% python3 -q
>>> import numpy as np
>>> np.set_printoptions(precision=2, suppress=True, linewidth=140, sign=" ")
>>> m1 = np.load("w.npy")
>>> print(m1)
[[-0.4  -0.4   0.6 ]
 [ 0.61 -0.75  0.48]
 [ 0.6  -0.7   0.5 ]
 [ 1.   -0.4   0.4 ]]
>>> f = np.array([1, 2])
>>> print(np.cross(m1[1, :3], m1[2, :3]))
[-0.04 -0.02  0.02]
>>> print(np.correlate(m1[1], m1[2], "full"))
[ 0.3  -0.8   1.13 -0.79  0.29]
>>> A = np.load("arr.npy")
>>> print(A)
[[ 4  2  0  0  0  0]
 [ 0  1  0  0  0  0]
 [ 4  0  0  0  0  0]
 [ 0  0  4  2  0  0]
 [ 0  0  0  1  0  0]
 [ 0  0  4  0  0  0]
 [ 0  0  0  0  4  2]
 [ 0  0  0  0  0  1]
 [ 0  0  0  0  4  0]]
>>> t3 = np.stack([A, 4 * A, A[::-1]])
>>> print(np.linalg.norm(t3, axis=(1, 2)))
[ 10.54  42.14  10.54]
>>> print((t3 @ A.T).shape)
(3, 9, 9)
>>> print(t3.sum(axis=0))
[[ 20  10   0   0   4   0]
 [  0   5   0   0   0   1]
 [ 20   0   0   0   4   2]
 [  0   0  24  10   0   0]
 [  0   0   0   6   0   0]
 [  0   0  24   2   0   0]
 [  4   0   0   0  20  10]
 [  0   1   0   0   0   5]
 [  4   2   0   0  20   0]]
>>> print(np.linalg.matrix_rank(t3))
[ 6  6  6]
>>> print(np.einsum("bij,cij->bc", t3, t3))
[[  111   444    33]
 [  444  1776   132]
 [   33   132   111]]
>>> rng = np.random.default_rng(7415)
>>> labels = rng.permutation(6)
>>> other = A[:, labels] * rng.choice([-1, 1], 6)
>>> print(other)
[[ 0  0  0  0  4  2]
 [ 0  0  0  0  0  1]
 [ 0  0  0  0  4  0]
 [-4  0  0 -2  0  0]
 [ 0  0  0 -1  0  0]
 [-4  0  0  0  0  0]
 [ 0 -2  4  0  0  0]
 [ 0 -1  0  0  0  0]
 [ 0  0  4  0  0  0]]
>>> U, _, vt = np.linalg.svd(A.T @ other)
>>> print(np.round(np.linalg.lstsq(A, other)[0], 2) + 0)
[[ 0.  0.  0.  0.  1.  0.]
 [ 0.  0.  0.  0.  0.  1.]
 [-1.  0.  0.  0.  0.  0.]
 [ 0.  0.  0. -1.  0.  0.]
 [ 0.  0.  1.  0.  0.  0.]
 [ 0. -1.  0.  0.  0.  0.]]
>>> print(np.round(U @ vt, 2) + 0)
[[ 0.  0.  0.  0.  1.  0.]
 [ 0.  0.  0.  0.  0.  1.]
 [-1.  0.  0.  0.  0.  0.]
 [ 0.  0.  0. -1.  0.  0.]
 [ 0.  0.  1.  0.  0.  0.]
 [ 0. -1.  0.  0.  0.  0.]]
>>> W = np.array([[0, 1], [1, 2], [0, 0], [2, 0], [1, 2], [0, 2]])
>>> coef = np.array([0, 1])
>>> act = np.maximum(A @ W + coef, 0)
>>> print(act)
[[  2   9]
 [  1   3]
 [  0   5]
 [  4   1]
 [  2   1]
 [  0   1]
 [  4  13]
 [  0   3]
 [  4   9]]
>>> cent = np.array([[1, 0, -1], [3, 1, 2]])
>>> print(act @ cent)
[[29  9 16]
 [10  3  5]
 [15  5 10]
 [ 7  1 -2]
 [ 5  1  0]
 [ 3  1  2]
 [43 13 22]
 [ 9  3  6]
 [31  9 14]]
>>> print((act @ cent).round(6).argmax(axis=1))
[ 0  0  0  0  0  0  0  0  0]
>>> G = A.T @ A
>>> print(G)
[[ 32   8   0   0   0   0]
 [  8   5   0   0   0   0]
 [  0   0  32   8   0   0]
 [  0   0   8   5   0   0]
 [  0   0   0   0  32   8]
 [  0   0   0   0   8   5]]
>>> print(np.linalg.eigvalsh(G)[::-1])
[ 34.19  34.19  34.19   2.81   2.81   2.81]
>>> print(np.allclose(G, G.T))
True
>>> print((np.linalg.matrix_power((G != 0) + (G.T != 0) + np.eye(6), 6) > 0).astype(int))
[[ 1  1  0  0  0  0]
 [ 1  1  0  0  0  0]
 [ 0  0  1  1  0  0]
 [ 0  0  1  1  0  0]
 [ 0  0  0  0  1  1]
 [ 0  0  0  0  1  1]]
>>> print(np.sort(np.linalg.eigvals(G).real))
[  2.81   2.81   2.81  34.19  34.19  34.19]
>>> print((G != 0).astype(int))
[[ 1  1  0  0  0  0]
 [ 1  1  0  0  0  0]
 [ 0  0  1  1  0  0]
 [ 0  0  1  1  0  0]
 [ 0  0  0  0  1  1]
 [ 0  0  0  0  1  1]]
>>> W0 = np.load("mat.npy")
>>> print(W0)
[[ 1 -3 -3]
 [ 0  3 -2]
 [ 0  0 -3]]
>>> G = W0.T @ W0
>>> print(np.linalg.svd(W0, compute_uv=False) ** 2)
[ 24.32  16.48   0.2 ]
>>> print(np.diag(G))
[  1  18  22]
>>> other = np.array([[2, 2], [1, 1]])
>>> cent = np.kron(other, W0)
>>> print(np.linalg.matrix_rank(cent))
3
>>> print(cent)
[[ 2 -6 -6  2 -6 -6]
 [ 0  6 -4  0  6 -4]
 [ 0  0 -6  0  0 -6]
 [ 1 -3 -3  1 -3 -3]
 [ 0  3 -2  0  3 -2]
 [ 0  0 -3  0  0 -3]]
>>> x0 = np.array([0, 2, 3])
>>> target = W0 @ x0
>>> coef, lr = np.zeros(3), 1 / np.linalg.norm(W0, 2) ** 2
>>> for i in range(25):
...     coef -= lr * W0.T @ (W0 @ coef - target)
...     if i % 5 == 0: print(i, round(np.linalg.norm(W0 @ coef - target), 2))
... 
0 0.39
5 0.27
10 0.26
15 0.25
20 0.24
>>> print(np.round(np.linalg.cond(W0), 2))
10.97
>>> t3 = np.stack([W0, 5 * W0, W0[::-1]])
>>> print(np.linalg.matrix_rank(t3.reshape(3, -1)))
2
>>> print(t3.sum(axis=0))
[[  6 -18 -21]
 [  0  21 -14]
 [  1  -3 -21]]
>>> print(np.einsum("bij,cij->bc", t3, t3))
[[   41   205    31]
 [  205  1025   155]
 [   31   155    41]]
